$ python3 -q
>>> import numpy as np
>>> import numpy.linalg as la
>>> np.set_printoptions(suppress=True, linewidth=140)
>>> arr = np.load("case3.npy")
>>> arr
array([[ 0, -9,  7, -6],
       [ 0,  0,  4,  2],
       [ 0,  0,  0,  5],
       [ 0,  0,  0,  0]])
>>> left, s, vt = la.svd(arr)
>>> evecs = vt[:(s > 1e-8).sum()]
>>> rng = np.random.default_rng(4402)
>>> x0 = arr[0] + -1 * arr[1] + rng.integers(2) * np.eye(4)[1]
>>> x0
array([ 0., -9.,  3., -8.])
>>> np.round(evecs.T @ evecs, 2) + 0
array([[0., 0., 0., 0.],
       [0., 1., 0., 0.],
       [0., 0., 1., 0.],
       [0., 0., 0., 1.]])
>>> np.allclose(evecs.T @ evecs @ x0, x0)
True
>>> la.matrix_rank(np.vstack([arr, x0]))
np.int64(3)
>>> m1 = np.load("layer17.npy")
>>> m1
array([[ 0.7 ,  0.13,  1.32],
       [-0.92, -0.03, -1.97],
       [-0.03,  0.16, -0.33],
       [ 1.22,  0.12,  3.2 ],
       [-1.  , -0.12, -2.33],
       [-1.37,  0.47, -2.53],
       [ 1.  , -0.15,  2.15],
       [ 0.31,  0.15,  0.3 ],
       [-1.3 ,  0.24, -1.64],
       [ 1.54,  0.29,  0.96],
       [-0.56,  0.17, -1.73],
       [ 0.51,  0.1 ,  0.71],
       [ 0.27,  0.31,  0.42],
       [ 0.57,  0.17,  1.18],
       [-0.44,  0.2 , -0.92],
       [-0.35,  0.19, -1.09],
       [ 0.21, -0.04, -0.24],
       [ 0.23, -0.29,  1.39],
       [-1.44,  0.16, -2.76],
       [-1.02,  0.02, -1.71],
       [-1.58,  0.33, -3.6 ],
       [-0.61, -0.11, -1.  ],
       [-0.83, -0.07, -1.48],
       [ 1.11,  0.08,  2.42],
       [ 1.27, -0.21,  3.44]])
>>> Xs = m1 - m1.mean(axis=0)
>>> evecs = la.svd(Xs)[2][:1]
>>> A2 = Xs - Xs @ evecs.T @ evecs
>>> np.round((Xs @ evecs.T).std(axis=0), 2)
array([2.08])
>>> np.round(np.cov(Xs @ evecs.T, rowvar=False), 2)
np.float64(4.5)
>>> la.norm(A2, axis=1).round(6).argmax()
np.int64(9)
>>> np.round(A2.std(axis=0), 2)
array([0.25, 0.17, 0.12])
>>> np.round(np.diag(evecs.T @ evecs), 2) + 0
array([0.19, 0.  , 0.81])
>>> cov = np.cov(m1, rowvar=False)
>>> cov.shape
(3, 3)
>>> np.round(m1.std(axis=0), 2)
array([0.93, 0.18, 1.88])
>>> np.median(m1, axis=0)
array([-0.03,  0.13, -0.33])
>>> cov.round(2)
array([[ 0.9 , -0.04,  1.72],
       [-0.04,  0.03, -0.12],
       [ 1.72, -0.12,  3.68]])
>>> np.round(np.polyfit(m1[:, 0], m1[:, 2], 1), 2)
array([ 1.91, -0.04])
>>> np.round(np.corrcoef(m1.T), 2)
array([[ 1.  , -0.22,  0.95],
       [-0.22,  1.  , -0.34],
       [ 0.95, -0.34,  1.  ]])
>>> np.argsort(-m1.std(axis=0).round(6), kind="stable")
array([2, 0, 1])
>>> M = np.load("m.npy")
>>> M
array([[-56, -16,  32, -21,  -6,  12],
       [ 48,  40, -64,  18,  15, -24],
       [ 72,  56,  64,  27,  21,  24],
       [ 28,   8, -16, -21,  -6,  12],
       [-24, -20,  32,  18,  15, -24],
       [-36, -28, -32,  27,  21,  24]])
>>> [int(la.matrix_rank(la.matrix_power(arr, p))) for p in range(1, 5)]
[3, 2, 1, 0]
>>> np.round(np.sort(la.eigvals(arr)), 2)
array([0., 0., 0., 0.])
>>> arr @ arr
array([[  0,   0, -36,  17],
       [  0,   0,   0,  20],
       [  0,   0,   0,   0],
       [  0,   0,   0,   0]])
